% python3 -q
>>> import numpy as np
>>> from numpy import linalg as LA
>>> np.set_printoptions(precision=2, suppress=True, linewidth=120)
>>> W0 = np.load("arr.npy")
>>> print(W0)
[[0.21 0.14 0.14 0.   0.14 0.   0.07 0.21 0.07]
 [0.21 0.21 0.14 0.14 0.07 0.   0.07 0.14 0.  ]
 [0.1  0.15 0.15 0.   0.15 0.15 0.15 0.   0.15]
 [0.   0.12 0.06 0.24 0.18 0.18 0.18 0.06 0.  ]
 [0.14 0.1  0.05 0.1  0.19 0.05 0.14 0.14 0.1 ]
 [0.   0.09 0.09 0.18 0.   0.09 0.   0.27 0.27]
 [0.   0.21 0.   0.14 0.   0.14 0.21 0.14 0.14]
 [0.   0.18 0.12 0.06 0.06 0.12 0.18 0.24 0.06]
 [0.12 0.12 0.06 0.06 0.12 0.06 0.06 0.18 0.24]]
>>> def softmax(z):
...     e = np.exp(z - z.max(axis=-1, keepdims=True))
...     return e / e.sum(axis=-1, keepdims=True)
... 
>>> print(softmax(W0[7] + 2))
[0.1  0.12 0.11 0.11 0.11 0.11 0.12 0.13 0.11]
>>> print(softmax(W0[7]))
[0.1  0.12 0.11 0.11 0.11 0.11 0.12 0.13 0.11]
>>> S = W0 @ W0.T / np.sqrt(9)
>>> print(softmax(S + np.triu(np.full(S.shape, -np.inf), 1)))
[[1.   0.   0.   0.   0.   0.   0.   0.   0.  ]
 [0.5  0.5  0.   0.   0.   0.   0.   0.   0.  ]
 [0.33 0.33 0.34 0.   0.   0.   0.   0.   0.  ]
 [0.25 0.25 0.25 0.25 0.   0.   0.   0.   0.  ]
 [0.2  0.2  0.2  0.2  0.2  0.   0.   0.   0.  ]
 [0.17 0.17 0.16 0.17 0.17 0.17 0.   0.   0.  ]
 [0.14 0.14 0.14 0.14 0.14 0.14 0.15 0.   0.  ]
 [0.12 0.12 0.12 0.12 0.12 0.13 0.13 0.13 0.  ]
 [0.11 0.11 0.11 0.11 0.11 0.11 0.11 0.11 0.11]]
>>> print(softmax(S)[7] @ W0)
[0.09 0.15 0.09 0.1  0.1  0.09 0.12 0.15 0.11]
>>> out = LA.inv(W0)
>>> print(np.round(LA.det(W0) * out, 2) + 0)
[[0. 0. 0. 0. 0. 0. 0. 0. 0.]
 [0. 0. 0. 0. 0. 0. 0. 0. 0.]
 [0. 0. 0. 0. 0. 0. 0. 0. 0.]
 [0. 0. 0. 0. 0. 0. 0. 0. 0.]
 [0. 0. 0. 0. 0. 0. 0. 0. 0.]
 [0. 0. 0. 0. 0. 0. 0. 0. 0.]
 [0. 0. 0. 0. 0. 0. 0. 0. 0.]
 [0. 0. 0. 0. 0. 0. 0. 0. 0.]
 [0. 0. 0. 0. 0. 0. 0. 0. 0.]]
>>> print(round(LA.det(W0) * LA.det(out), 2))
1.0
>>> print((np.abs(out) > 1e-9).astype(int))
[[1 1 1 1 1 1 1 1 1]
 [1 1 1 1 1 1 1 1 1]
 [1 1 1 1 1 1 1 1 1]
 [1 1 1 1 1 1 1 1 1]
 [1 1 1 1 1 1 1 1 1]
 [1 1 1 1 1 1 1 1 1]
 [1 1 1 1 1 1 1 1 1]
 [1 1 1 1 1 1 1 1 1]
 [1 1 1 1 1 1 1 1 1]]
